$ python3 -q
>>> import numpy as np
>>> np.set_printoptions(precision=3, suppress=True, linewidth=140, floatmode="fixed")
>>> data = np.load("m.npy")
>>> data
array([[  6,  -7, -18,   6],
       [ -5,  -6,  15,  -8],
       [ -1,  -7,   3,  -1]])
>>> def softmax(z):
...     e = np.exp(z - z.max(axis=-1, keepdims=True))
...     return e / e.sum(axis=-1, keepdims=True)
... 
>>> np.round(softmax(data[0] + 3), 3) + 0
array([0.500, 0.000, 0.000, 0.500])
>>> softmax(data).sum(axis=1)
array([1.000, 1.000, 1.000])
>>> S = data @ data.T / np.sqrt(4)
>>> np.round(softmax(S), 3) + 0
array([[1.000, 0.000, 0.000],
       [0.000, 1.000, 0.000],
       [0.000, 1.000, 0.000]])
>>> softmax(S).round(6).argmax(axis=1)
array([0, 1, 1])
>>> vec = np.array([-5, 0, 1, -2])
>>> a = np.maximum(data @ vec, 0)
>>> np.flatnonzero(a > 1e-9)
array([1, 2])
>>> np.maximum(data @ vec, 0) - np.maximum(-data @ vec, 0)
array([-60,  56,  10])
>>> np.maximum(data @ (3 * vec), 0)
array([  0, 168,  30])
>>> round(np.linalg.norm(data) ** 2 / np.linalg.norm(data, 2) ** 2, 3)
np.float64(1.193)
>>> np.linalg.norm(data, axis=0)
array([ 7.874, 11.576, 23.622, 10.050])
>>> round(np.linalg.norm(data[0] - data[1]), 3)
np.float64(37.51)
>>> E = np.load("sample14.npy")
>>> E
array([[ 0.900,  2.807, -0.500],
       [ 1.000,  3.049,  0.300],
       [-2.400, -7.070,  2.100],
       [-0.400, -1.173,  1.600],
       [ 0.300,  0.908, -0.200],
       [-0.300, -1.003, -0.400],
       [-0.500, -1.568,  0.200],
       [ 1.400,  4.387, -1.000],
       [ 0.800,  2.412, -1.700],
       [-0.900, -2.581,  0.400]])
>>> gram = np.cov(E, rowvar=False)
>>> np.argwhere(np.triu(np.abs(np.corrcoef(E.T)) > 0.8, 1))
array([[0, 1]])
>>> round(float(np.corrcoef(E[:, 0], E[:, 1])[0, 1]), 3)
1.0
>>> E.std(axis=0)
array([1.076, 3.233, 1.074])
>>> Xc = E - E.mean(axis=0)
>>> left, sig, Vt = np.linalg.svd(Xc, full_matrices=False)
>>> np.abs(Vt[0]).argmax()
np.int64(1)
>>> np.round(sig ** 2 / (sig ** 2).sum(), 3) + 0
array([0.966, 0.034, 0.000])
>>> (np.sign(left[:, 0]) == np.sign(left[0, 0])).astype(int)
array([1, 1, 0, 0, 1, 0, 0, 1, 1, 0])
>>> np.abs(left[:, 0]).argmax()
np.int64(2)
>>> np.searchsorted(np.cumsum(sig ** 2) / (sig ** 2).sum(), 0.9) + 1
np.int64(1)
>>> np.linalg.matrix_rank(Xc)
np.int64(3)
>>> np.round(Xc.mean(axis=0), 3) + 0
array([0.000, 0.000, 0.000])
>>> sig
array([11.103,  2.090,  0.082])
>>> Xc = (E - E.mean(axis=0)) / E.std(axis=0)
>>> np.argwhere(np.abs(Xc) > 2)
array([[2, 0],
       [2, 1]])
>>> coef = np.linalg.lstsq(np.delete(Xc, 0, axis=1), Xc[:, 0])[0]
>>> round(1 - np.var(Xc[:, 0] - np.delete(Xc, 0, axis=1) @ coef), 3)
np.float64(0.999)
>>> M2 = E / np.sqrt((E ** 2).mean(axis=1, keepdims=True))
>>> np.linalg.matrix_rank(E - E.mean(axis=1, keepdims=True))
np.int64(2)
>>> np.linalg.matrix_rank(M2) == np.linalg.matrix_rank(E)
np.True_
>>> np.linalg.norm(M2, axis=1)
array([1.732, 1.732, 1.732, 1.732, 1.732, 1.732, 1.732, 1.732, 1.732, 1.732])
>>> left, sig, Vt = np.linalg.svd(E)
>>> np.argmax(sig[:-1] / (sig[1:] + 1e-6)) + 1
np.int64(2)
>>> M2 = left[:, :2] @ np.diag(sig[:2]) @ Vt[:2]
>>> round(np.linalg.norm(E - M2) / np.linalg.norm(E), 3)
np.float64(0.008)
>>> np.linalg.matrix_rank(E, rtol=0.05)
np.int64(2)
>>> feats = np.cumsum(np.array([[-2, 2, -2, 3],
...     [2, 0, -3, 0],
...     [0, -3, -2, -3],
...     [-3, 1, 3, -2],
...     [2, 3, 3, -2],
...     [-2, -1, -1, -3],
...     [0, 0, -3, 0],
...     [-1, -3, 0, 1],
...     [-1, -3, 0, 0],
...     [2, -3, 3, 1],
...     [-3, -3, -3, 1],
...     [-1, 2, 3, -3],
...     [3, -2, -1, 2],
...     [0, -3, 3, -3],
...     [3, 2, 2, -3],
...     [-2, -1, 2, 1],
...     [-2, -2, 0, 2],
...     [0, -3, -2, -1],
...     [2, -1, 3, 0],
...     [0, -3, 3, 2],
...     [-3, 2, -2, -3],
...     [-3, 1, 0, -1],
...     [-1, -3, 1, 1]]), axis=0)
>>> feats
array([[ -2,   2,  -2,   3],
       [  0,   2,  -5,   3],
       [  0,  -1,  -7,   0],
       [ -3,   0,  -4,  -2],
       [ -1,   3,  -1,  -4],
       [ -3,   2,  -2,  -7],
       [ -3,   2,  -5,  -7],
       [ -4,  -1,  -5,  -6],
       [ -5,  -4,  -5,  -6],
       [ -3,  -7,  -2,  -5],
       [ -6, -10,  -5,  -4],
       [ -7,  -8,  -2,  -7],
       [ -4, -10,  -3,  -5],
       [ -4, -13,   0,  -8],
       [ -1, -11,   2, -11],
       [ -3, -12,   4, -10],
       [ -5, -14,   4,  -8],
       [ -5, -17,   2,  -9],
       [ -3, -18,   5,  -9],
       [ -3, -21,   8,  -7],
       [ -6, -19,   6, -10],
       [ -9, -18,   6, -11],
       [-10, -21,   7, -10]])
>>> Xc = (feats - feats.mean(axis=0)) / feats.std(axis=0)
>>> np.argwhere(np.abs(Xc) > 2)
array([[ 0,  3],
       [ 1,  3],
       [21,  0],
       [22,  0]])
>>> Xc.std(axis=0)
array([1.000, 1.000, 1.000, 1.000])
>>> coef = np.linalg.lstsq(np.delete(Xc, 2, axis=1), Xc[:, 2])[0]
>>> coef
array([ 0.142, -0.782, -0.204])
>>> round(float(1 - np.var(Xc[:, 2] - np.delete(Xc, 2, axis=1) @ coef)), 3)
0.734
>>> Z = feats[[18, 8]].astype(float)
>>> for _ in range(3):
...     idx = np.linalg.norm(feats[:, None] - Z, axis=-1).argmin(axis=1)
...     Z = np.array([feats[idx == j].mean(axis=0) for j in range(2)])
... 
>>> idx
array([1, 1, 1, 1, 1, 1, 1, 1, 1, 1, 1, 1, 1, 0, 0, 0, 0, 0, 0, 0, 0, 0, 0])
>>> np.bincount(idx)
array([10, 13])
>>> Z
array([[ -4.900, -16.400,   4.400,  -9.300],
       [ -3.154,  -2.308,  -3.692,  -3.615]])
>>> Z[1] - Z[0]
array([ 1.746, 14.092, -8.092,  5.685])
>>> T = np.stack([feats, 3 * feats, feats[::-1]])
>>> T.sum(axis=0)
array([[-18, -13,  -1,   2],
       [ -9, -10, -14,   1],
       [ -6, -23, -22, -10],
       [-15, -21,  -8, -15],
       [ -7,  -6,   1, -25],
       [-17,  -9,  -6, -37],
       [-17,  -6, -16, -36],
       [-19, -16, -16, -34],
       [-21, -27, -18, -35],
       [-16, -41,  -8, -28],
       [-28, -50, -23, -21],
       [-35, -40, -10, -35],
       [-22, -50, -17, -24],
       [-19, -59,  -2, -37],
       [ -9, -48,   3, -50],
       [-16, -49,  11, -46],
       [-23, -54,  11, -39],
       [-23, -66,   6, -43],
       [-13, -69,  19, -40],
       [-15, -84,  28, -30],
       [-24, -77,  17, -40],
       [-36, -70,  19, -41],
       [-42, -82,  26, -37]])
>>> T.shape
(3, 23, 4)
>>> np.linalg.matrix_rank(T)
array([4, 4, 4])
>>> O, _ = np.linalg.qr(np.array([[1.2, -0.2, -0.2], [-1.1, -1.2, 1.1], [1.4, 1.0, 0.5]]))
>>> mat = O[:, :2]
>>> mat
array([[-0.559, -0.790],
       [ 0.512, -0.568],
       [-0.652,  0.231]])
>>> O, evecs = np.linalg.qr(mat[:, :1])[0], np.linalg.qr(mat[:, 1:])[0]
>>> sig = np.linalg.svd(O.T @ evecs, compute_uv=False)
>>> round(float(np.linalg.norm(O @ O.T - evecs @ evecs.T, 2)), 3)
1.0
>>> sig.round(3) + 0
array([0.000])
>>> rng = np.random.default_rng(6022)
>>> idx = rng.permutation(2)
>>> M2 = mat[:, idx] * rng.choice([-1, 1], 2)
>>> M2
array([[-0.559,  0.790],
       [ 0.512,  0.568],
       [-0.652, -0.231]])
>>> left, _, Vt = np.linalg.svd(mat.T @ M2)
>>> np.round(left @ Vt, 3) + 0
array([[ 1.000,  0.000],
       [ 0.000, -1.000]])
>>> idx
array([0, 1])
>>> M2.reshape(-1, 2)
array([[-0.559,  0.790],
       [ 0.512,  0.568],
       [-0.652, -0.231]])
>>> T = M2.reshape(3, 2, -1)
>>> np.einsum("ihd,jhd->hij", T, T).shape
(2, 3, 3)
>>> T[:, 0]
array([[-0.559],
       [ 0.512],
       [-0.652]])
>>> T.sum(axis=1)
array([[ 0.231],
       [ 1.081],
       [-0.883]])
>>> np.einsum("ihd,ihd->ih", T, T)
array([[0.312, 0.624],
       [0.262, 0.323],
       [0.425, 0.053]])
>>> np.swapaxes(T, 1, 2)[0]
array([[-0.559,  0.790]])
>>> T.shape
(3, 2, 1)
>>> M2 = np.array([[3, 0], [3, 2]])
>>> Z = np.array([[3, -2, -2], [-1, -1, -2], [3, -3, 3]])
>>> J = np.kron(M2, Z)
>>> J
array([[ 9, -6, -6,  0,  0,  0],
       [-3, -3, -6,  0,  0,  0],
       [ 9, -9,  9,  0,  0,  0],
       [ 9, -6, -6,  6, -4, -4],
       [-3, -3, -6, -2, -2, -4],
       [ 9, -9,  9,  6, -6,  6]])
>>> left, sig, Vt = np.linalg.svd(E, full_matrices=False)
>>> sig / sig[0]
array([1.000, 0.190, 0.008])
>>> np.abs(Vt[0])
array([0.306, 0.920, 0.246])
>>> np.allclose(left * sig @ Vt, E)
True
>>> left.shape, sig.shape, Vt.shape
((10, 3), (3,), (3, 3))
>>> np.abs(left[:, 0]).round(6).argmax()
np.int64(2)
>>> (sig > 1e-8).sum()
np.int64(3)
>>> np.round(Vt @ Vt.T, 3) + 0
array([[1.000, 0.000, 0.000],
       [0.000, 1.000, 0.000],
       [0.000, 0.000, 1.000]])
>>> u, v = J[4], J[5]
>>> u @ v
np.int64(-78)
>>> p = (u @ v) / (u @ u) * u
>>> p
array([3.000, 3.000, 6.000, 2.000, 2.000, 4.000])
>>> (v - p) @ u
np.float64(0.0)
>>> round(float(np.linalg.norm(u + v) ** 2 + np.linalg.norm(u - v) ** 2), 3)
858.0
>>> u = np.array([-5, 0, 1, 4, -2])
>>> v = np.array([2, -3])
>>> arr = u[:, None] + v[None, :]
>>> arr
array([[-3, -8],
       [ 2, -3],
       [ 3, -2],
       [ 6,  1],
       [ 0, -5]])
>>> vec = np.array([2, 0])
>>> target = arr @ vec
>>> np.round(np.linalg.lstsq(arr, target)[0], 3) + 0
array([2.000, 0.000])
>>> target = target + 0.3 * rng.normal(size=5)
>>> target
array([-6.013,  4.334,  6.068, 12.112, -0.799])
>>> coef, *_ = np.linalg.lstsq(arr, target)
>>> [round(float(np.linalg.norm(np.linalg.solve(arr.T @ arr + lam * np.eye(2), arr.T @ target))), 2) for lam in (0, 1, 10, 100)]
[2.02, 1.98, 1.71, 0.74]
>>> coef
array([2.019, 0.027])
>>> coef.round()
array([2.000, 0.000])
>>> np.round(np.linalg.norm(target - arr @ coef), 3)
np.float64(0.81)
>>> A = np.array([[0, 0, 0, 0, 1],
...     [0, 1, 0, 0, 0],
...     [0, 0, 1, 0, 0],
...     [0, 0, 0, 1, 0],
...     [1, 0, 0, 0, 0]])
>>> np.linalg.matrix_power(A, 2)
array([[1, 0, 0, 0, 0],
       [0, 1, 0, 0, 0],
       [0, 0, 1, 0, 0],
       [0, 0, 0, 1, 0],
       [0, 0, 0, 0, 1]])
>>> np.linalg.matrix_power(A, 100)
array([[1, 0, 0, 0, 0],
       [0, 1, 0, 0, 0],
       [0, 0, 1, 0, 0],
       [0, 0, 0, 1, 0],
       [0, 0, 0, 0, 1]])
>>> A.sum(axis=1)
array([1, 1, 1, 1, 1])
>>> np.sort(np.abs(np.linalg.eigvals(A)))[::-1]
array([1.000, 1.000, 1.000, 1.000, 1.000])
>>> p = np.eye(5)[1]
>>> for _ in range(7):
...     p = p @ A
...     print(p.round(3))
... 
[0.000 1.000 0.000 0.000 0.000]
[0.000 1.000 0.000 0.000 0.000]
[0.000 1.000 0.000 0.000 0.000]
[0.000 1.000 0.000 0.000 0.000]
[0.000 1.000 0.000 0.000 0.000]
[0.000 1.000 0.000 0.000 0.000]
[0.000 1.000 0.000 0.000 0.000]
>>> X = np.load("w.npy")
>>> X
array([[-2,  1,  1,  1],
       [-2,  1, -1,  1],
       [-1,  2,  0, -1],
       [-1,  2,  2, -2],
       [-6,  3, -1,  3]])
>>> X.sum(axis=0)
array([-12,   9,   1,   2])
>>> np.abs(X).max()
np.int64(6)
>>> X.shape
(5, 4)
>>> X.mean(axis=0)
array([-2.400,  1.800,  0.200,  0.400])
>>> np.linalg.matrix_rank(X)
np.int64(4)
>>> u, v = X[3], X[2]
>>> u @ v
np.int64(7)
>>> p = (u @ v) / (u @ u) * u
>>> round(float((v - p) @ u), 3)
0.0
>>> np.outer(u, v)
array([[ 1, -2,  0,  1],
       [-2,  4,  0, -2],
       [-2,  4,  0, -2],
       [ 2, -4,  0,  2]])
>>> np.round(np.linalg.norm(u + v) ** 2 + np.linalg.norm(u - v) ** 2, 3)
np.float64(38.0)
>>> np.linalg.matrix_rank(np.outer(u, v))
np.int64(1)
>>> P = X @ np.linalg.solve(X.T @ X, X.T)
>>> np.round(np.trace(P), 3)
np.float64(4.0)
>>> np.allclose(P @ P, P)
True
>>> np.diag(P)
array([0.833, 0.333, 1.000, 1.000, 0.833])
